$ ipython --no-banner

In [1]: import numpy as np

In [2]: import numpy.linalg as la

In [3]: np.set_printoptions(precision=2, suppress=True, linewidth=120, legacy="1.25")

In [4]: rnd = lambda a: np.round(a, 2) + 0

In [5]: data = np.load("a.npy")

In [6]: data
Out[6]: 
array([[0, 1, 0, 0, 1, 0, 0, 0, 0, 1, 0, 0],
       [1, 0, 0, 0, 1, 0, 0, 0, 0, 1, 0, 0],
       [0, 0, 0, 1, 0, 1, 1, 1, 1, 0, 1, 1],
       [0, 0, 1, 0, 0, 1, 1, 1, 1, 0, 1, 1],
       [1, 1, 0, 0, 0, 0, 0, 0, 0, 1, 0, 0],
       [0, 0, 1, 1, 0, 0, 1, 1, 1, 0, 1, 0],
       [0, 0, 1, 1, 0, 1, 0, 1, 1, 0, 1, 1],
       [0, 0, 1, 1, 0, 1, 1, 0, 1, 0, 1, 0],
       [0, 0, 1, 1, 0, 1, 1, 1, 0, 0, 1, 0],
       [1, 1, 0, 0, 1, 0, 0, 0, 0, 0, 0, 0],
       [0, 0, 1, 1, 0, 1, 1, 1, 1, 0, 0, 0],
       [0, 0, 1, 1, 0, 0, 1, 0, 0, 0, 0, 0]])

In [7]: x = np.array([4, 5, 5, 5, 0, 3, 0, 5, 3, 5, 2, 5])

In [8]: target = data @ x

In [9]: b, lr = np.zeros(12), 1 / la.norm(data, 2) ** 2

In [10]: for i in range(8):
    ...:     b -= lr * data.T @ (data @ b - target)
    ...:     if i % 2 == 0: print(i, round(la.norm(data @ b - target), 2))
    ...: 
0 17.7
2 11.62
4 8.35
6 6.65

In [11]: rnd(la.cond(data))
Out[11]: 8.39

In [12]: rnd(b)
Out[12]: array([3.18, 3.36, 3.56, 3.56, 2.42, 3.57, 2.62, 3.95, 3.57, 3.36, 3.38, 2.68])

In [13]: np.argwhere(np.triu(data))
Out[13]: 
array([[ 0,  1],
       [ 0,  4],
       [ 0,  9],
       [ 1,  4],
       [ 1,  9],
       [ 2,  3],
       [ 2,  5],
       [ 2,  6],
       [ 2,  7],
       [ 2,  8],
       [ 2, 10],
       [ 2, 11],
       [ 3,  5],
       [ 3,  6],
       [ 3,  7],
       [ 3,  8],
       [ 3, 10],
       [ 3, 11],
       [ 4,  9],
       [ 5,  6],
       [ 5,  7],
       [ 5,  8],
       [ 5, 10],
       [ 6,  7],
       [ 6,  8],
       [ 6, 10],
       [ 6, 11],
       [ 7,  8],
       [ 7, 10],
       [ 8, 10]])

In [14]: np.trace(data @ data @ data) // 6
Out[14]: 42

In [15]: data @ data
Out[15]: 
array([[3, 2, 0, 0, 2, 0, 0, 0, 0, 2, 0, 0],
       [2, 3, 0, 0, 2, 0, 0, 0, 0, 2, 0, 0],
       [0, 0, 7, 6, 0, 5, 6, 5, 5, 0, 5, 2],
       [0, 0, 6, 7, 0, 5, 6, 5, 5, 0, 5, 2],
       [2, 2, 0, 0, 3, 0, 0, 0, 0, 2, 0, 0],
       [0, 0, 5, 5, 0, 6, 5, 5, 5, 0, 5, 3],
       [0, 0, 6, 6, 0, 5, 7, 5, 5, 0, 5, 2],
       [0, 0, 5, 5, 0, 5, 5, 6, 5, 0, 5, 3],
       [0, 0, 5, 5, 0, 5, 5, 5, 6, 0, 5, 3],
       [2, 2, 0, 0, 2, 0, 0, 0, 0, 3, 0, 0],
       [0, 0, 5, 5, 0, 5, 5, 5, 5, 0, 6, 3],
       [0, 0, 2, 2, 0, 3, 2, 3, 3, 0, 3, 3]])

In [16]: L = np.diag(data.sum(axis=1)) - data

In [17]: la.matrix_rank(L)
Out[17]: 10

In [18]: (la.eigvalsh(L) < 1e-8).sum()
Out[18]: 2

In [19]: rnd(la.eigvalsh(L))
Out[19]: array([0., 0., 3., 4., 4., 4., 7., 7., 7., 8., 8., 8.])
